$ python -q
>>> import numpy as np
>>> np.set_printoptions(precision=2, suppress=True, linewidth=200, legacy="1.25")
>>> rd = lambda a: np.round(a, 2) + 0
>>> r0 = np.array([2, 3, -2, 3]) + 0.5
>>> A = np.outer(r0, r0) / (r0 @ r0)
>>> rd(A)
array([[ 0.19,  0.27, -0.11,  0.27],
       [ 0.27,  0.37, -0.16,  0.37],
       [-0.11, -0.16,  0.07, -0.16],
       [ 0.27,  0.37, -0.16,  0.37]])
>>> rng = np.random.default_rng(571268)
>>> labels = rng.permutation(4)
>>> labels
array([2, 0, 3, 1])
>>> other = A[labels][:, labels]
>>> rd(np.sort(np.abs(np.linalg.eigvals(other))))
array([0., 0., 0., 1.])
>>> rd(np.diag(other))
array([0.07, 0.19, 0.37, 0.37])
>>> rd(other)
array([[ 0.07, -0.11, -0.16, -0.16],
       [-0.11,  0.19,  0.27,  0.27],
       [-0.16,  0.27,  0.37,  0.37],
       [-0.16,  0.27,  0.37,  0.37]])
>>> np.trace(other)
1.0
>>> E = np.array([[-2.0, 0.0, -3.0, 0.0],
...     [0.0, -2.0, 0.0, 0.0],
...     [-3.0, 0.0, -2.0, 0.0],
...     [0.0, 0.0, 0.0, -2.0]])
>>> # symmetric
>>> np.all(np.linalg.eigvalsh(E) > 0)
False
>>> hat = np.triu(np.array([[-1, -3, 2, 2], [1, 3, -1, 0], [1, -2, 2, 3], [-3, 1, -3, -1]]), 1) + np.eye(4)
>>> other = hat @ E @ np.linalg.inv(hat)
>>> np.trace(other), np.trace(E)
(-8.0, -8.0)
>>> rd(np.linalg.det(other))
-20.0
>>> other
array([[ -8., -18.,  -9.,  39.],
       [  3.,   7.,   3., -15.],
       [ -3.,  -9.,  -5.,  15.],
       [  0.,   0.,   0.,  -2.]])
>>> evals, V = np.linalg.eig(E)
>>> rd(np.sort(np.linalg.eigvals(E.T)))
array([-5., -2., -2.,  1.])
>>> W0 = np.loadtxt("mat.csv", delimiter=",")
>>> W0
array([[ -3.,   2.,  -4.,   9.,  -6.,  12.],
       [  6.,   8.,  -4., -18., -24.,  12.],
       [  1.,   9.,   8.,  -3., -27., -24.],
       [ 15., -10.,  20., -15.,  10., -20.],
       [-30., -40.,  20.,  30.,  40., -20.],
       [ -5., -45., -40.,   5.,  45.,  40.]])
>>> vec = np.array([4, 4, 5, 0, 2, 5])
>>> y = W0 @ vec
>>> y
array([  24.,   48.,  -94.,   40., -200., -110.])
>>> rd(np.linalg.solve(W0, W0[:, 5]))
array([0., 0., 0., 0., 0., 1.])
>>> rd(np.linalg.solve(W0, -2 * y))
array([ -8.,  -8., -10.,   0.,  -4., -10.])
>>> rd(np.linalg.solve(W0, y + W0[:, 0]))
array([5., 4., 5., 0., 2., 5.])
>>> rd(np.linalg.solve(W0.T, W0[2]))
array([0., 0., 1., 0., 0., 0.])
>>> r0, r1 = W0[2], W0[1]
>>> r0 @ r1
460.0
>>> r0 @ r0
1460.0
>>> pr = (r0 @ r1) / (r0 @ r0) * r0
>>> rd(np.linalg.norm(r0 + r1) ** 2 + np.linalg.norm(r0 - r1) ** 2)
5240.0
>>> np.linalg.matrix_rank(np.outer(r0, r1))
1
>>> rd(pr)
array([ 0.32,  2.84,  2.52, -0.95, -8.51, -7.56])
>>> r0 = np.array([5, 5, 2, -2, -5, -1])
>>> other = W0 + np.outer(r0, np.eye(6)[1])
>>> other
array([[ -3.,   7.,  -4.,   9.,  -6.,  12.],
       [  6.,  13.,  -4., -18., -24.,  12.],
       [  1.,  11.,   8.,  -3., -27., -24.],
       [ 15., -12.,  20., -15.,  10., -20.],
       [-30., -45.,  20.,  30.,  40., -20.],
       [ -5., -46., -40.,   5.,  45.,  40.]])
>>> rd(np.linalg.det(other) / np.linalg.det(W0)), rd(1 + np.linalg.solve(W0, r0)[1])
(0.76, 0.76)
>>> labels = rng.permutation(6)
>>> other = W0[:, labels] * rng.choice([-1, 1], 6)
>>> other
array([[ -3.,  -9.,   6.,  -2.,  12.,  -4.],
       [  6.,  18.,  24.,  -8.,  12.,  -4.],
       [  1.,   3.,  27.,  -9., -24.,   8.],
       [ 15.,  15., -10.,  10., -20.,  20.],
       [-30., -30., -40.,  40., -20.,  20.],
       [ -5.,  -5., -45.,  45.,  40., -40.]])
>>> U, _, vt = np.linalg.svd(W0.T @ other)
>>> rd(np.linalg.lstsq(W0, other)[0])
array([[ 1.,  0.,  0.,  0.,  0.,  0.],
       [ 0.,  0.,  0., -1.,  0.,  0.],
       [ 0.,  0.,  0.,  0.,  0.,  1.],
       [ 0., -1.,  0.,  0.,  0.,  0.],
       [ 0.,  0., -1.,  0.,  0.,  0.],
       [ 0.,  0.,  0.,  0.,  1.,  0.]])
>>> vec = np.array([0, 1, 0, 3, 3, 1])
>>> y = other @ vec
>>> b, lr = np.zeros(6), 1 / np.linalg.norm(other, 2) ** 2
>>> for i in range(3):
...     b -= lr * other.T @ (other @ b - y)
...     if i % 1 == 0: print(i, round(np.linalg.norm(other @ b - y), 2))
... 
0 74.44
1 59.24
2 52.99
>>> rd(np.linalg.cond(other))
16.89
>>> mat = np.load("out8.npy")
>>> mat
array([[-2, -3,  2],
       [ 2, -2, -3],
       [-3,  2, -2]])
>>> other = mat / np.linalg.norm(mat, axis=1, keepdims=True)
>>> cov = other @ other.T
>>> rd(np.degrees(np.arccos(np.clip(cov[0, 1], -1, 1))))
103.61
>>> rd(cov)
array([[ 1.  , -0.24, -0.24],
       [-0.24,  1.  , -0.24],
       [-0.24, -0.24,  1.  ]])
>>> rd(np.linalg.norm(other, axis=1))
array([1., 1., 1.])
>>> vec = np.array([2, -1, 2])
>>> a = np.maximum(mat @ vec, 0)
>>> rd(np.tanh(mat @ vec))
array([ 1.,  0., -1.])
>>> np.flatnonzero(a > 1e-9)
array([0])
>>> m1 = np.load("sample6.npy")
>>> m1
array([[0, 0, 1],
       [1, 0, 0],
       [0, 1, 0]])
>>> # rows sum to 1
>>> vec = np.array([3, 3, 2])
>>> y = m1 @ vec
>>> b, lr = np.zeros(3), 1 / np.linalg.norm(m1, 2) ** 2
>>> for i in range(60):
...     b -= lr * m1.T @ (m1 @ b - y)
...     if i % 10 == 0: print(i, round(np.linalg.norm(m1 @ b - y), 2))
... 
0 0.0
10 0.0
20 0.0
30 0.0
40 0.0
50 0.0
>>> b
array([3., 3., 2.])
>>> def softmax(z):
...     e = np.exp(z - z.max(axis=-1, keepdims=True))
...     return e / e.sum(axis=-1, keepdims=True)
... 
>>> rd(softmax(10 * m1[0]))
array([0., 0., 1.])
>>> S = m1 @ m1.T / np.sqrt(3)
>>> softmax(S).round(6).argmax(axis=1)
array([0, 1, 2])
>>> rd(softmax(S)[0] @ m1)
array([0.26, 0.26, 0.47])
>>> arr = np.loadtxt("m.csv", delimiter=",")
>>> rd(arr)
array([[0.5 , 0.5 , 0.  , 0.  ],
       [0.5 , 0.5 , 0.  , 0.  ],
       [0.  , 0.33, 0.67, 0.  ],
       [0.33, 0.33, 0.  , 0.33]])
>>> vec = np.array([-2, 0, 1, 2])
>>> rd(arr @ np.eye(4)[0])
array([0.5 , 0.5 , 0.  , 0.33])
>>> (arr @ vec).argmax()
2
>>> rd(arr * vec)
array([[-1.  ,  0.  ,  0.  ,  0.  ],
       [-1.  ,  0.  ,  0.  ,  0.  ],
       [ 0.  ,  0.  ,  0.67,  0.  ],
       [-0.67,  0.  ,  0.  ,  0.67]])
>>> rd((arr * vec).sum(axis=1))
array([-1.  , -1.  ,  0.67,  0.  ])
>>> rd(arr @ vec)
array([-1.  , -1.  ,  0.67,  0.  ])
>>> arr @ np.ones(4)
array([1., 1., 1., 1.])
>>> np.sign((arr @ vec).round(6))
array([-1., -1.,  1.,  0.])
>>> np.linalg.norm(arr @ vec) <= np.linalg.norm(arr, 2) * np.linalg.norm(vec) + 1e-9
True
>>> X = np.loadtxt("block0.csv", delimiter=",")
>>> X
array([[ 0.,  0.,  0.],
       [ 0.,  1., -1.],
       [ 0., -1.,  0.]])
>>> # null space of dimension 1
>>> t = np.radians(180)
>>> r_ = np.eye(3)
>>> r_[0, 0] = r_[1, 1] = np.cos(t)
>>> r_[0, 1], r_[1, 0] = -np.sin(t), np.sin(t)
>>> rd(r_)
array([[-1.,  0.,  0.],
       [ 0., -1.,  0.],
       [ 0.,  0.,  1.]])
>>> other = X @ r_.T
>>> np.allclose(X @ X.T, other @ other.T)
True
>>> rd(np.linalg.svd(X, compute_uv=False)), rd(np.linalg.svd(other, compute_uv=False))
(array([1.62, 0.62, 0.  ]), array([1.62, 0.62, 0.  ]))
>>> np.allclose(np.linalg.norm(X, axis=1), np.linalg.norm(other, axis=1))
True
